% ipython --no-banner

In [1]: import numpy as np

In [2]: np.set_printoptions(precision=4, suppress=True, linewidth=120, sign=" ")

In [3]: W0 = np.load("sample9.npy")

In [4]: W0
Out[4]: 
array([[ 5,  0],
       [ 0,  5]])

In [5]: left, s, Vt = np.linalg.svd(W0, full_matrices=False)

In [6]: s
Out[6]: array([ 5.,  5.])

In [7]: (s > 1e-8).sum()
Out[7]: np.int64(2)

In [8]: np.round(np.sqrt((s ** 2).sum()), 4), round(float(np.linalg.norm(W0)), 4)
Out[8]: (np.float64(7.0711), 7.0711)

In [9]: np.allclose(left * s @ Vt, W0)
Out[9]: True

In [10]: ev, evecs = np.linalg.eigh(W0)

In [11]: np.linalg.eigvalsh(W0 + 3 * np.eye(2))
Out[11]: array([ 8.,  8.])

In [12]: ev.sum(), np.trace(W0)
Out[12]: (np.float64(10.0), np.int64(10))

In [13]: np.unique(ev.round(6) + 0, return_counts=True)[1]
Out[13]: array([ 2])

In [14]: evecs.T @ evecs
Out[14]: 
array([[ 1.,  0.],
       [ 0.,  1.]])

In [15]: A = np.loadtxt("block8.csv", delimiter=",")

In [16]: A
Out[16]: 
array([[-3.,  0.,  0., -2.],
       [ 0., -3.,  0.,  0.],
       [ 0.,  0., -3.,  0.],
       [-2.,  0.,  0., -3.]])

In [17]: x = np.array([4, 5, 2, 0])

In [18]: target = A @ x

In [19]: b, lr = np.zeros(4), 1 / np.linalg.norm(A, 2) ** 2

In [20]: for i in range(6):
    ...:     b -= lr * A.T @ (A @ b - target)
    ...:     if i % 2 == 0: print(i, round(np.linalg.norm(A @ b - target), 4))
    ...: 
0 10.6901
2 4.9191
4 2.8858

In [21]: b
Out[21]: array([ 2.4345,  4.6564,  1.8626,  1.5655])

In [22]: (np.linalg.matrix_power((A != 0) + (A.T != 0) + np.eye(4), 4) > 0).astype(int)
Out[22]: 
array([[ 1,  0,  0,  1],
       [ 0,  1,  0,  0],
       [ 0,  0,  1,  0],
       [ 1,  0,  0,  1]])

In [23]: np.flatnonzero(np.linalg.matrix_power((A != 0) + (A.T != 0) + np.eye(4), 4)[1])
Out[23]: array([ 1])

In [24]: round(float(np.linalg.det(A)), 4)
Out[24]: 45.0

In [25]: round(float(np.linalg.eigvalsh(A).min()), 4)
Out[25]: -5.0

In [26]: try:
    ...:     np.linalg.cholesky(A)
    ...: except np.linalg.LinAlgError as e:
    ...:     print(e)
    ...: 
Matrix is not positive definite

In [27]: [round(float(np.linalg.det(A[:i, :i])), 2) + 0 for i in range(1, 5)]
Out[27]: [-3.0, 9.0, -27.0, 45.0]

In [28]: np.all(np.linalg.eigvalsh(A) > 0)
Out[28]: np.False_

In [29]: M = np.load("w.npy")

In [30]: M
Out[30]: 
array([[ 2.9514,  0.0498,  2.9548],
       [ 3.0357, -0.0377,  3.0428],
       [ 3.0157,  0.0234,  3.0283],
       [ 2.9901, -0.0707,  3.0111],
       [ 3.0108, -0.0163,  3.086 ],
       [ 2.9838, -0.0276,  3.003 ],
       [ 0.0102,  3.0027,  2.0483],
       [-0.0561,  3.0123,  2.1082],
       [ 0.0094,  2.9957,  1.954 ],
       [-0.0839,  2.977 ,  1.9694],
       [-0.0235,  2.9094,  2.0516],
       [-0.0544,  3.0267,  2.0522]])

In [31]: M @ M
---------------------------------------------------------------------------
ValueError                                Traceback (most recent call last)
Cell In[31], line 1
----> 1 M @ M

ValueError: matmul: Input operand 1 has a mismatch in its core dimension 0, with gufunc signature (n?,k),(k,m?)->(n?,m?) (size 12 is different from 3)

In [32]: cov = M.T @ M

In [33]: np.linalg.eigvalsh(cov)[::-1]
Out[33]: array([ 132.5639,   54.4525,    0.0153])

In [34]: (M @ M.T).shape
Out[34]: (12, 12)

In [35]: np.diag(cov)
Out[35]: array([ 53.9433,  53.5629,  79.5255])

In [36]: np.linalg.svd(M, compute_uv=False) ** 2
Out[36]: array([ 132.5639,   54.4525,    0.0153])

In [37]: cov
Out[37]: 
array([[53.9433, -0.8327, 53.9413],
       [-0.8327, 53.5629, 36.155 ],
       [53.9413, 36.155 , 79.5255]])
